$ python3 -q
>>> import numpy as np
>>> np.set_printoptions(suppress=True, linewidth=120)
>>> F = np.load("test1.npy")
>>> F
array([[-2.72,  1.91, -5.72, -0.81, -7.72],
       [ 5.14, -0.71,  2.14,  4.43,  0.14],
       [ 5.34, -0.78,  2.34,  4.56,  0.34],
       [ 8.39, -1.8 ,  5.39,  6.59,  3.39],
       [ 8.95, -1.98,  5.95,  6.97,  3.95],
       [ 1.75,  0.42, -1.25,  2.17, -3.25],
       [ 3.66, -0.22,  0.66,  3.44, -1.34],
       [ 2.02,  0.33, -0.98,  2.35, -2.98],
       [ 4.46, -0.49,  1.46,  3.97, -0.54],
       [ 2.69,  0.1 , -0.31,  2.79, -2.31],
       [ 1.17,  0.61, -1.83,  1.78, -3.83],
       [ 0.14,  0.95, -2.86,  1.09, -4.86],
       [ 2.31,  0.23, -0.69,  2.54, -2.69],
       [ 1.04,  0.65, -1.96,  1.69, -3.96],
       [ 5.34, -0.78,  2.34,  4.56,  0.34],
       [ 0.77,  0.74, -2.23,  1.51, -4.23],
       [ 5.89, -0.96,  2.89,  4.93,  0.89],
       [ 1.45,  0.52, -1.55,  1.97, -3.55],
       [ 2.4 ,  0.2 , -0.6 ,  2.6 , -2.6 ],
       [ 2.47,  0.18, -0.53,  2.65, -2.53],
       [ 4.17, -0.39,  1.17,  3.78, -0.83],
       [ 1.38,  0.54, -1.62,  1.92, -3.62]])
>>> r = np.linalg.matrix_rank(F)
>>> r
np.int64(3)
>>> ns = np.linalg.svd(F)[2][r:].T
>>> np.linalg.matrix_rank(F.T @ F), np.linalg.matrix_rank(F @ F.T)
(np.int64(3), np.int64(3))
>>> [int(np.linalg.matrix_rank(F[:i])) for i in range(1, len(F) + 1)]
[1, 2, 3, 3, 3, 3, 3, 3, 3, 3, 3, 3, 3, 3, 3, 3, 3, 3, 3, 3, 3, 3]
>>> A2 = F / np.linalg.norm(F, axis=1, keepdims=True)
>>> cov = A2 @ A2.T
>>> np.argwhere(np.triu(np.abs(cov) > 0.95, 1))
array([[ 1,  2],
       [ 1,  3],
       [ 1,  8],
       [ 1, 14],
       [ 1, 16],
       [ 1, 20],
       [ 2,  3],
       [ 2,  4],
       [ 2,  8],
       [ 2, 14],
       [ 2, 16],
       [ 2, 20],
       [ 3,  4],
       [ 3, 14],
       [ 3, 16],
       [ 4, 14],
       [ 4, 16],
       [ 5,  7],
       [ 5, 10],
       [ 5, 12],
       [ 5, 13],
       [ 5, 17],
       [ 5, 18],
       [ 5, 19],
       [ 5, 21],
       [ 6,  8],
       [ 6, 20],
       [ 7,  9],
       [ 7, 12],
       [ 7, 17],
       [ 7, 18],
       [ 7, 19],
       [ 7, 21],
       [ 8, 14],
       [ 8, 16],
       [ 8, 20],
       [ 9, 12],
       [ 9, 18],
       [ 9, 19],
       [10, 11],
       [10, 13],
       [10, 15],
       [10, 17],
       [10, 21],
       [11, 13],
       [11, 15],
       [12, 18],
       [12, 19],
       [13, 15],
       [13, 17],
       [13, 21],
       [14, 16],
       [14, 20],
       [15, 17],
       [15, 21],
       [16, 20],
       [17, 21],
       [18, 19]])
>>> J = np.arange(64).reshape(8, 8) + 3
>>> J
array([[ 3,  4,  5,  6,  7,  8,  9, 10],
       [11, 12, 13, 14, 15, 16, 17, 18],
       [19, 20, 21, 22, 23, 24, 25, 26],
       [27, 28, 29, 30, 31, 32, 33, 34],
       [35, 36, 37, 38, 39, 40, 41, 42],
       [43, 44, 45, 46, 47, 48, 49, 50],
       [51, 52, 53, 54, 55, 56, 57, 58],
       [59, 60, 61, 62, 63, 64, 65, 66]])
>>> r0 = np.array([2, 9, 6])
>>> np.array([np.convolve(row, r0, "same") for row in J])
array([[  35,   64,   81,   98,  115,  132,  149,  144],
       [ 123,  200,  217,  234,  251,  268,  285,  264],
       [ 211,  336,  353,  370,  387,  404,  421,  384],
       [ 299,  472,  489,  506,  523,  540,  557,  504],
       [ 387,  608,  625,  642,  659,  676,  693,  624],
       [ 475,  744,  761,  778,  795,  812,  829,  744],
       [ 563,  880,  897,  914,  931,  948,  965,  864],
       [ 651, 1016, 1033, 1050, 1067, 1084, 1101,  984]])
>>> J.reshape(-1, 2)
array([[ 3,  4],
       [ 5,  6],
       [ 7,  8],
       [ 9, 10],
       [11, 12],
       [13, 14],
       [15, 16],
       [17, 18],
       [19, 20],
       [21, 22],
       [23, 24],
       [25, 26],
       [27, 28],
       [29, 30],
       [31, 32],
       [33, 34],
       [35, 36],
       [37, 38],
       [39, 40],
       [41, 42],
       [43, 44],
       [45, 46],
       [47, 48],
       [49, 50],
       [51, 52],
       [53, 54],
       [55, 56],
       [57, 58],
       [59, 60],
       [61, 62],
       [63, 64],
       [65, 66]])
>>> J.ravel(order="F")
array([ 3, 11, 19, 27, 35, 43, 51, 59,  4, 12, 20, 28, 36, 44, 52, 60,  5, 13, 21, 29, 37, 45, 53, 61,  6, 14, 22, 30,
       38, 46, 54, 62,  7, 15, 23, 31, 39, 47, 55, 63,  8, 16, 24, 32, 40, 48, 56, 64,  9, 17, 25, 33, 41, 49, 57, 65,
       10, 18, 26, 34, 42, 50, 58, 66])
>>> J.reshape(8, 9)
Traceback (most recent call last):
  File "<python-input-18>", line 1, in <module>
    J.reshape(8, 9)
    ~~~~~~~~~^^^^^^
ValueError: cannot reshape array of size 64 into shape (8,9)
>>> blk = J.reshape(8, 2, -1)
>>> blk.shape
(8, 2, 4)
>>> round(np.trace(np.linalg.pinv(J) @ J), 2)
np.float64(2.0)
>>> np.abs(np.diag(np.linalg.qr(J)[1])) > 1e-9
array([ True,  True, False, False, False, False, False, False])
>>> np.unique(J.round(6), axis=0).shape
(8, 8)
>>> np.allclose(J[:-1].T @ np.linalg.lstsq(J[:-1].T, J[-1])[0], J[-1])
True
>>> np.round(J @ np.linalg.pinv(J) @ J, 2)
array([[ 3.,  4.,  5.,  6.,  7.,  8.,  9., 10.],
       [11., 12., 13., 14., 15., 16., 17., 18.],
       [19., 20., 21., 22., 23., 24., 25., 26.],
       [27., 28., 29., 30., 31., 32., 33., 34.],
       [35., 36., 37., 38., 39., 40., 41., 42.],
       [43., 44., 45., 46., 47., 48., 49., 50.],
       [51., 52., 53., 54., 55., 56., 57., 58.],
       [59., 60., 61., 62., 63., 64., 65., 66.]])
>>> K = np.load("dump.npy")
>>> K
array([[0, 1, 0, 0, 0],
       [0, 0, 0, 1, 0],
       [0, 0, 0, 0, 1],
       [0, 0, 1, 0, 0],
       [1, 0, 0, 0, 0]])
>>> W1 = np.array([[-1, -2], [-3, -2], [3, 1], [-3, -2], [1, -2]])
>>> b = np.array([2, 0])
>>> act = np.maximum(K @ W1 + b, 0)
>>> (act > 0).astype(int)
array([[0, 0],
       [0, 0],
       [1, 0],
       [1, 1],
       [1, 0]])
>>> (act > 0).mean(axis=0)
array([0.6, 0.2])
>>> basis = np.array([[8, -4, 2], [4, 0, -6]])
>>> act @ basis
array([[  0,   0,   0],
       [  0,   0,   0],
       [ 24, -12,   6],
       [ 44, -20,   4],
       [  8,  -4,   2]])
>>> arr = np.load("m.npy")
>>> arr
array([[ 4.05, -2.  ,  3.  ,  3.  , -9.  , -7.  ,  2.  , -2.  ],
       [-2.  ,  0.05,  7.  ,  2.  , -3.  , -1.  ,  1.  ,  2.  ],
       [ 6.  , -4.  , -1.95,  8.  ,  5.  , -6.  , -6.  , -3.  ],
       [ 7.  , -3.  , -3.  , -2.95,  1.  , -9.  ,  6.  , -5.  ],
       [ 1.  , -1.  , -1.  , -2.  ,  9.05,  6.  , -5.  , -6.  ],
       [-3.  ,  2.  ,  3.  , -3.  , -2.  ,  0.05,  2.  , -6.  ],
       [-6.  ,  5.  ,  9.  ,  9.  ,  5.  , -5.  , -0.95,  2.  ],
       [ 4.  , -2.  ,  3.  ,  3.  , -9.  , -7.  ,  2.  , -1.95]])
>>> blk = np.stack([arr, 3 * arr, arr[::-1]])
>>> np.round(np.linalg.norm(blk, axis=(1, 2)), 2)
array([ 37.52, 112.55,  37.52])
>>> np.round(np.einsum("bij,cij->bc", blk, blk), 2)
array([[ 1407.52,  4222.56,   352.4 ],
       [ 4222.56, 12667.68,  1057.2 ],
       [  352.4 ,  1057.2 ,  1407.52]])
>>> m1 = np.minimum.outer(np.arange(1, 8), np.arange(1, 8)) * -2
>>> m1
array([[ -2,  -2,  -2,  -2,  -2,  -2,  -2],
       [ -2,  -4,  -4,  -4,  -4,  -4,  -4],
       [ -2,  -4,  -6,  -6,  -6,  -6,  -6],
       [ -2,  -4,  -6,  -8,  -8,  -8,  -8],
       [ -2,  -4,  -6,  -8, -10, -10, -10],
       [ -2,  -4,  -6,  -8, -10, -12, -12],
       [ -2,  -4,  -6,  -8, -10, -12, -14]])
>>> x = np.array([3, -1, 1, 3, 3, 0, -3])
>>> np.linalg.norm(m1 @ x) <= np.linalg.norm(m1, 2) * np.linalg.norm(x) + 1e-9
np.True_
>>> m1 @ x
array([-12, -18, -26, -32, -32, -26, -20])
>>> (m1 @ x).argmax()
np.int64(0)
>>> w, V = np.linalg.eigh(m1)
>>> np.round(V @ np.diag(w) @ V.T, 2)
array([[ -2.,  -2.,  -2.,  -2.,  -2.,  -2.,  -2.],
       [ -2.,  -4.,  -4.,  -4.,  -4.,  -4.,  -4.],
       [ -2.,  -4.,  -6.,  -6.,  -6.,  -6.,  -6.],
       [ -2.,  -4.,  -6.,  -8.,  -8.,  -8.,  -8.],
       [ -2.,  -4.,  -6.,  -8., -10., -10., -10.],
       [ -2.,  -4.,  -6.,  -8., -10., -12., -12.],
       [ -2.,  -4.,  -6.,  -8., -10., -12., -14.]])
>>> np.unique(w.round(6) + 0, return_counts=True)[1]
array([1, 1, 1, 1, 1, 1, 1])
>>> np.round(V.T @ m1 @ V, 2) + 0
array([[-45.76,   0.  ,   0.  ,   0.  ,   0.  ,   0.  ,   0.  ],
       [  0.  ,  -5.24,   0.  ,   0.  ,   0.  ,   0.  ,   0.  ],
       [  0.  ,   0.  ,  -2.  ,   0.  ,   0.  ,   0.  ,   0.  ],
       [  0.  ,   0.  ,   0.  ,  -1.12,   0.  ,   0.  ,   0.  ],
       [  0.  ,   0.  ,   0.  ,   0.  ,  -0.76,   0.  ,   0.  ],
       [  0.  ,   0.  ,   0.  ,   0.  ,   0.  ,  -0.6 ,   0.  ],
       [  0.  ,   0.  ,   0.  ,   0.  ,   0.  ,   0.  ,  -0.52]])
>>> (w > 1e-8).sum(), (w < -1e-8).sum()
(np.int64(0), np.int64(7))
>>> np.round(np.linalg.eigvalsh(m1 + 4 * np.eye(7)), 2)
array([-41.76,  -1.24,   2.  ,   2.88,   3.24,   3.4 ,   3.48])
>>> w.round(2)
array([-45.76,  -5.24,  -2.  ,  -1.12,  -0.76,  -0.6 ,  -0.52])
>>> np.round(np.linalg.eigvalsh(m1 @ m1), 2)
array([   0.27,    0.36,    0.58,    1.25,    4.  ,   27.42, 2094.12])
>>> X = np.loadtxt("w.csv", delimiter=",")
>>> X
array([[-4.,  2., -5., -2., -5.,  3.],
       [-6.,  0., -7., -4., -7.,  1.],
       [ 3.,  9.,  2.,  5.,  2., 10.],
       [ 1.,  7.,  0.,  3.,  0.,  8.],
       [ 2.,  8.,  1.,  4.,  1.,  9.],
       [-4.,  2., -5., -2., -5.,  3.]])
>>> np.argsort(-np.linalg.norm(X, axis=0).round(6), kind="stable")[:3]
array([5, 1, 2])
>>> np.linalg.cond(X) > 100
np.True_
>>> ang = np.radians(120)
>>> r_ = np.eye(6)
>>> r_[1, 1] = r_[5, 5] = np.cos(ang)
>>> r_[1, 5], r_[5, 1] = -np.sin(ang), np.sin(ang)
>>> r_.round(2)
array([[ 1.  ,  0.  ,  0.  ,  0.  ,  0.  ,  0.  ],
       [ 0.  , -0.5 ,  0.  ,  0.  ,  0.  , -0.87],
       [ 0.  ,  0.  ,  1.  ,  0.  ,  0.  ,  0.  ],
       [ 0.  ,  0.  ,  0.  ,  1.  ,  0.  ,  0.  ],
       [ 0.  ,  0.  ,  0.  ,  0.  ,  1.  ,  0.  ],
       [ 0.  ,  0.87,  0.  ,  0.  ,  0.  , -0.5 ]])
>>> A2 = X @ r_.T
>>> np.allclose(np.linalg.norm(X, axis=1), np.linalg.norm(A2, axis=1))
True
>>> np.round(np.abs(A2 - X).max(axis=0), 2)
array([ 0.  , 22.16,  0.  ,  0.  ,  0.  ,  7.21])
>>> x = np.array([-7, 1, 7, 1, 2, 3])
>>> target = r_ @ x
>>> b, lr = np.zeros(6), 1 / np.linalg.norm(r_, 2) ** 2
>>> for i in range(4):
...     b -= lr * r_.T @ (r_ @ b - target)
...     if i % 1 == 0: print(i, round(np.linalg.norm(r_ @ b - target), 2))
... 
0 0.0
1 0.0
2 0.0
3 0.0
>>> round(np.linalg.cond(r_), 2)
np.float64(1.0)
>>> U, sig, vt = np.linalg.svd(X)
>>> V = vt[:(sig > 1e-8).sum()]
>>> rng = np.random.default_rng(68)
>>> x = X[3] + 3 * X[5] + rng.integers(2) * np.eye(6)[1]
>>> x
array([-11.,  13., -15.,  -3., -15.,  17.])
>>> np.linalg.matrix_rank(np.vstack([X, x]))
np.int64(2)
>>> round(float(np.linalg.norm(x - V.T @ V @ x)), 2)
0.0
